In [1]: import numpy as np

In [2]: np.set_printoptions(precision=2, suppress=True, linewidth=160, sign=" ")

In [3]: M2 = np.array([[3, 3, 4], [-2, -3, 2], [0, 3, 3]])

In [4]: basis = np.array([[0]])

In [5]: F = np.block([[M2, np.array([[7], [0], [4]])], [np.zeros((1, 3)), basis]])

In [6]: print(F)
[[ 3.  3.  4.  7.]
 [-2. -3.  2.  0.]
 [ 0.  3.  3.  4.]
 [ 0.  0.  0.  0.]]

In [7]: # null space of dimension 1

In [8]: print(np.linalg.lstsq(F[:-1].T, F[-1])[2])
3

In [9]: print(np.abs(np.diag(np.linalg.qr(F)[1])) > 1e-9)
[ True  True  True False]

In [10]: t3 = np.stack([F, 3 * F, F[::-1]])

In [11]: print(np.linalg.matrix_rank(t3))
[ 3  3  3]

In [12]: print(np.linalg.matrix_rank(t3.reshape(3, -1)))
2

In [13]: print(np.linalg.norm(t3, axis=(1, 2)))
[ 11.58  34.73  11.58]

In [14]: print((t3 @ F.T).shape)
(3, 4, 4)

In [15]: print(np.linalg.det(t3))
[ 0.  0.  0.]

In [16]: M = np.load("arr.npy")

In [17]: print(M)
[[-0.14 -0.15 -0.54]
 [-0.33 -0.47  0.23]
 [-0.14 -0.54 -0.44]
 [ 0.46 -0.48 -0.21]
 [ 0.11 -0.48  0.64]
 [ 0.79  0.04 -0.04]]

In [18]: print(np.round(M[:, 2] @ M[:, 0], 2))
0.0

In [19]: print(np.linalg.pinv(M))
[[-0.14 -0.33 -0.14  0.46  0.11  0.79]
 [-0.15 -0.47 -0.54 -0.48 -0.48  0.04]
 [-0.54  0.23 -0.44 -0.21  0.64 -0.04]]

In [20]: print(np.round(M.T @ M, 2) + 0)
[[ 1.  0.  0.]
 [ 0.  1.  0.]
 [ 0.  0.  1.]]

In [21]: M2 = np.array([[-3, 5, -4], [-1, 0, 2], [-2, 2, 1]])

In [22]: print(np.einsum("ij,ij->i", M, M))
[ 0.33  0.38  0.5   0.49  0.66  0.63]

In [23]: print(np.einsum("ij->j", M))
[ 0.76 -2.09 -0.36]

In [24]: P = M @ np.linalg.solve(M.T @ M, M.T)

In [25]: print(np.diag(P))
[ 0.33  0.38  0.5   0.49  0.66  0.63]

In [26]: print(np.linalg.matrix_rank(np.eye(6) - P))
3

In [27]: print(np.trace(P))
3.0

In [28]: print(np.round(np.linalg.eigvalsh(P), 2) + 0)
[ 0.  0.  0.  1.  1.  1.]

In [29]: print(np.round((np.eye(6) - P) @ M, 2) + 0)
[[ 0.  0.  0.]
 [ 0.  0.  0.]
 [ 0.  0.  0.]
 [ 0.  0.  0.]
 [ 0.  0.  0.]
 [ 0.  0.  0.]]

In [30]: ang = np.radians(120)

In [31]: r_ = np.eye(3)

In [32]: r_[0, 0] = r_[1, 1] = np.cos(ang)

In [33]: r_[0, 1], r_[1, 0] = -np.sin(ang), np.sin(ang)

In [34]: print(r_)
[[-0.5  -0.87  0.  ]
 [ 0.87 -0.5   0.  ]
 [ 0.    0.    1.  ]]

In [35]: M2 = M @ r_.T

In [36]: print(np.linalg.svd(M, compute_uv=False), np.linalg.svd(M2, compute_uv=False))
[ 1.  1.  1.] [ 1.  1.  1.]

In [37]: print(round(np.linalg.det(r_), 2), round(float(np.trace(r_)), 2))
1.0 0.0

In [38]: print(M2)
[[ 0.2  -0.04 -0.54]
 [ 0.57 -0.05  0.23]
 [ 0.53  0.15 -0.44]
 [ 0.19  0.64 -0.21]
 [ 0.36  0.34  0.64]
 [-0.43  0.67 -0.04]]

In [39]: print(np.allclose(M @ M.T, M2 @ M2.T))
True

In [40]: print(np.abs(M2 - M).max(axis=0))
[ 1.22  1.13  0.  ]

In [41]: print(np.linalg.norm(M, axis=0))
[ 1.  1.  1.]

In [42]: print(round(np.linalg.norm(M, "nuc"), 2))
3.0

In [43]: print(round(float(M[2] @ M[3]), 2))
0.29

In [44]: print(round(float(np.linalg.norm(M[2] - M[3])), 2))
0.65

In [45]: M2 = np.array([[1, 4, 3, 0, -3, -5],
    ...:     [0, -4, 3, -2, -5, 0],
    ...:     [3, 3, -4, 0, -5, -3],
    ...:     [2, -5, -1, -5, -3, 5],
    ...:     [5, 3, -1, 3, -4, 4]])

In [46]: A = M2.T @ M2

In [47]: print(A)
[[ 39  18 -16   5 -44  16]
 [ 18  75 -10  42  -4 -42]
 [-16 -10  36  -4   3 -12]
 [  5  42  -4  38  13 -13]
 [-44  -4   3  13  84  -1]
 [ 16 -42 -12 -13  -1  75]]

In [48]: rank = np.linalg.matrix_rank(A)

In [49]: print(rank)
5

In [50]: N = np.linalg.svd(A)[2][rank:].T

In [51]: print(np.allclose(A @ N, 0))
True

In [52]: print([int(np.linalg.matrix_rank(np.delete(A, i, axis=0))) for i in range(6)])
[5, 5, 5, 5, 5, 5]

In [53]: print([int(np.linalg.matrix_rank(A[:i])) for i in range(1, len(A) + 1)])
[1, 2, 3, 4, 5, 5]

In [54]: print(np.round(A @ N, 2) + 0)
[[ 0.]
 [ 0.]
 [ 0.]
 [ 0.]
 [ 0.]
 [ 0.]]

In [55]: print(N @ N.T)
[[ 0.54 -0.32  0.06  0.12  0.24 -0.26]
 [-0.32  0.19 -0.03 -0.07 -0.15  0.16]
 [ 0.06 -0.03  0.01  0.01  0.02 -0.03]
 [ 0.12 -0.07  0.01  0.03  0.05 -0.06]
 [ 0.24 -0.15  0.02  0.05  0.11 -0.12]
 [-0.26  0.16 -0.03 -0.06 -0.12  0.13]]

In [56]: X = np.array([[-1.8, 0.0, 1.6, -1.8],
    ...:     [1.6, 0.4, -2.5, 0.3],
    ...:     [-0.6, -1.2, -1.6, -1.4],
    ...:     [12.0, 6.0, -12.0, -8.0],
    ...:     [0.4, 0.8, -1.4, 0.1],
    ...:     [0.1, -1.5, 0.5, -1.5],
    ...:     [0.3, -0.3, 0.6, -0.6],
    ...:     [0.2, -0.2, -0.3, 0.9],
    ...:     [0.0, -0.9, 1.9, 0.4],
    ...:     [0.4, 0.4, -0.1, -0.8],
    ...:     [-1.2, -0.6, 0.4, 0.9],
    ...:     [1.0, 0.6, 0.0, 1.4],
    ...:     [1.0, 0.8, 1.0, -1.1]])

In [57]: rng = np.random.default_rng(49)

In [58]: M2 = X + rng.integers(-2, 3, (13, 1)) @ rng.integers(-2, 3, (1, 4))

In [59]: print(M2)
[[ -3.8   2.   -2.4   2.2]
 [  0.6   1.4  -4.5   2.3]
 [  1.4  -3.2   2.4  -5.4]
 [ 12.    6.  -12.   -8. ]
 [ -1.6   2.8  -5.4   4.1]
 [ -0.9  -0.5  -1.5   0.5]
 [  0.3  -0.3   0.6  -0.6]
 [  1.2  -1.2   1.7  -1.1]
 [  2.   -2.9   5.9  -3.6]
 [  1.4  -0.6   1.9  -2.8]
 [ -1.2  -0.6   0.4   0.9]
 [ -1.    2.6  -4.    5.4]
 [  1.    0.8   1.   -1.1]]

In [60]: print(np.abs(M2 - X).sum(axis=1))
[ 12.   6.  12.   0.  12.   6.   0.   6.  12.   6.   0.  12.   0.]

In [61]: print(np.linalg.matrix_rank(M2 - X, tol=1e-8))
1
